In [1]: import numpy as np

In [2]: from numpy import linalg as LA

In [3]: np.set_printoptions(precision=3, suppress=True, linewidth=140)

In [4]: rd = lambda a: np.round(a, 3) + 0

In [5]: arr = np.diag(5 * np.array([2, 1, -2, -2])) + np.array([[3, 3, 0, 1], [0, 1, 3, 0], [1, 1, 0, 2], [3, 3, 0, 0]])

In [6]: print(arr)
[[ 13   3   0   1]
 [  0   6   3   0]
 [  1   1 -10   2]
 [  3   3   0 -10]]

In [7]: O = arr.astype(float).copy()

In [8]: for j in range(4):
   ...:     O[:, j] -= O[:, :j] @ (O[:, :j].T @ O[:, j])
   ...:     O[:, j] /= LA.norm(O[:, j])
   ...: 

In [9]: print(rd(O.T @ O))
[[1. 0. 0. 0.]
 [0. 1. 0. 0.]
 [0. 0. 1. 0.]
 [0. 0. 0. 1.]]

In [10]: print(rd(O.T @ arr))
[[13.379  3.662 -0.747 -1.121]
 [ 0.     6.449  1.665 -3.24 ]
 [ 0.     0.    10.28  -1.502]
 [ 0.     0.     0.     9.539]]

In [11]: u = np.array([-2, 2])

In [12]: print(np.array([np.convolve(row, u, "same") for row in arr]))
[[-26  20   6  -2]
 [  0 -12   6   6]
 [ -2   0  22 -24]
 [ -6   0   6  20]]

In [13]: print(np.convolve(arr[3], u))
[ -6   0   6  20 -20]

In [14]: print(np.polyval(u, arr[3]))
[-4 -4  2 22]

In [15]: out = np.array([[1, 4, 8], [7, 9, 2], [4, 9, 6], [6, 1, 6]])

In [16]: print(LA.matrix_rank(arr @ out))
3

In [17]: print(LA.matrix_rank(np.vstack([arr, out.T])))
4

In [18]: print(arr @ out)
[[ 40  80 116]
 [ 54  81  30]
 [-20 -75 -38]
 [-36  29 -30]]

In [19]: print(np.einsum("ij->j", arr))
[17 13 -7 -7]

In [20]: print(np.vstack([arr, out.T]).shape)
(7, 4)

In [21]: M = np.loadtxt("sample0.csv", delimiter=",")

In [22]: print(M)
[[  3.126   7.896   4.788   3.115]
 [  0.813   2.416   1.484   1.093]
 [ -0.857  -2.252  -1.26   -0.733]
 [ -2.648  -6.665  -3.977  -2.665]
 [ -0.267  -0.892  -0.578  -0.37 ]
 [ -1.187  -3.094  -1.85   -0.983]
 [ -6.613 -16.908  -9.928  -6.669]
 [  0.167   0.258   0.05    0.15 ]
 [  0.991   2.037   1.084   0.873]
 [  1.144   2.547   1.483   0.84 ]
 [ -1.952  -4.959  -2.891  -1.983]
 [ -1.031  -2.345  -1.39   -0.937]
 [ -0.805  -2.448  -1.338  -0.991]
 [  0.493   0.858   0.522   0.418]
 [  1.518   3.736   2.009   1.599]
 [ -2.283  -6.07   -3.529  -2.29 ]
 [  1.272   2.963   1.819   1.161]
 [  1.744   4.529   2.531   1.837]]

In [23]: x = np.array([0, 1, 2, 3])

In [24]: target = M @ x

In [25]: c, lr = np.zeros(4), 1 / LA.norm(M, 2) ** 2

In [26]: for i in range(12):
    ...:     c -= lr * M.T @ (M @ c - target)
    ...:     if i % 2 == 0: print(i, round(LA.norm(M @ c - target), 3))
    ...: 
0 0.965
2 0.965
4 0.964
6 0.964
8 0.964
10 0.963

In [27]: print(rd(c))
[0.795 2.028 1.191 0.803]

In [28]: print(rd(LA.cond(M)))
108.966
